% ipython --no-banner

In [1]: import numpy as np

In [2]: np.set_printoptions(precision=2, suppress=True, linewidth=160, legacy="1.25")

In [3]: def rd(a):
   ...:     return np.round(a, 2) + 0
   ...: 

In [4]: K = np.load("sample17.npy")

In [5]: rd(K)
Out[5]: 
array([[ 0.01,  0.02,  0.02,  0.03, -0.01, -0.05, -0.05,  0.02],
       [ 0.02,  0.06,  0.06,  0.1 , -0.02, -0.14, -0.14,  0.06],
       [ 0.02,  0.06,  0.06,  0.1 , -0.02, -0.14, -0.14,  0.06],
       [ 0.03,  0.1 ,  0.1 ,  0.16, -0.03, -0.23, -0.23,  0.1 ],
       [-0.01, -0.02, -0.02, -0.03,  0.01,  0.05,  0.05, -0.02],
       [-0.05, -0.14, -0.14, -0.23,  0.05,  0.32,  0.32, -0.14],
       [-0.05, -0.14, -0.14, -0.23,  0.05,  0.32,  0.32, -0.14],
       [ 0.02,  0.06,  0.06,  0.1 , -0.02, -0.14, -0.14,  0.06]])

In [6]: vec = np.array([1, 3, 3, 2, 3, 4, 4, 3])

In [7]: a = np.maximum(K @ vec, 0)

In [8]: rd(K.T @ a)
Out[8]: array([-0.09, -0.27, -0.27, -0.45,  0.09,  0.63,  0.63, -0.27])

In [9]: rd(a)
Out[9]: array([0.  , 0.  , 0.  , 0.  , 0.14, 0.97, 0.97, 0.  ])

In [10]: rd(np.maximum(K @ (3 * vec), 0))
Out[10]: array([0.  , 0.  , 0.  , 0.  , 0.41, 2.9 , 2.9 , 0.  ])

In [11]: rd(np.tanh(K @ vec))
Out[11]: array([-0.14, -0.39, -0.39, -0.6 ,  0.14,  0.75,  0.75, -0.39])

In [12]: w, vecs = np.linalg.eigh(K)

In [13]: np.abs(vecs[:, -1]).round(6).argmax()
Out[13]: 5

In [14]: rd(vecs.T @ vecs)
Out[14]: 
array([[1., 0., 0., 0., 0., 0., 0., 0.],
       [0., 1., 0., 0., 0., 0., 0., 0.],
       [0., 0., 1., 0., 0., 0., 0., 0.],
       [0., 0., 0., 1., 0., 0., 0., 0.],
       [0., 0., 0., 0., 1., 0., 0., 0.],
       [0., 0., 0., 0., 0., 1., 0., 0.],
       [0., 0., 0., 0., 0., 0., 1., 0.],
       [0., 0., 0., 0., 0., 0., 0., 1.]])

In [15]: rd(w.sum()), np.trace(K)
Out[15]: (1.0, 1.0)

In [16]: rd(np.linalg.eigvalsh(K + 4 * np.eye(8)))
Out[16]: array([4., 4., 4., 4., 4., 4., 4., 5.])

In [17]: rd(vecs @ np.diag(w) @ vecs.T)
Out[17]: 
array([[ 0.01,  0.02,  0.02,  0.03, -0.01, -0.05, -0.05,  0.02],
       [ 0.02,  0.06,  0.06,  0.1 , -0.02, -0.14, -0.14,  0.06],
       [ 0.02,  0.06,  0.06,  0.1 , -0.02, -0.14, -0.14,  0.06],
       [ 0.03,  0.1 ,  0.1 ,  0.16, -0.03, -0.23, -0.23,  0.1 ],
       [-0.01, -0.02, -0.02, -0.03,  0.01,  0.05,  0.05, -0.02],
       [-0.05, -0.14, -0.14, -0.23,  0.05,  0.32,  0.32, -0.14],
       [-0.05, -0.14, -0.14, -0.23,  0.05,  0.32,  0.32, -0.14],
       [ 0.02,  0.06,  0.06,  0.1 , -0.02, -0.14, -0.14,  0.06]])

In [18]: np.unique(w.round(6) + 0, return_counts=True)[1]
Out[18]: array([7, 1])

In [19]: rd(vecs.T @ K @ vecs)
Out[19]: 
array([[0., 0., 0., 0., 0., 0., 0., 0.],
       [0., 0., 0., 0., 0., 0., 0., 0.],
       [0., 0., 0., 0., 0., 0., 0., 0.],
       [0., 0., 0., 0., 0., 0., 0., 0.],
       [0., 0., 0., 0., 0., 0., 0., 0.],
       [0., 0., 0., 0., 0., 0., 0., 0.],
       [0., 0., 0., 0., 0., 0., 0., 0.],
       [0., 0., 0., 0., 0., 0., 0., 1.]])

In [20]: rd(w)
Out[20]: array([0., 0., 0., 0., 0., 0., 0., 1.])

In [21]: (w > 1e-8).sum(), (w < -1e-8).sum()
Out[21]: (1, 0)

In [22]: rd(np.abs(vecs[:, -1]))
Out[22]: array([0.08, 0.24, 0.24, 0.41, 0.08, 0.57, 0.57, 0.24])
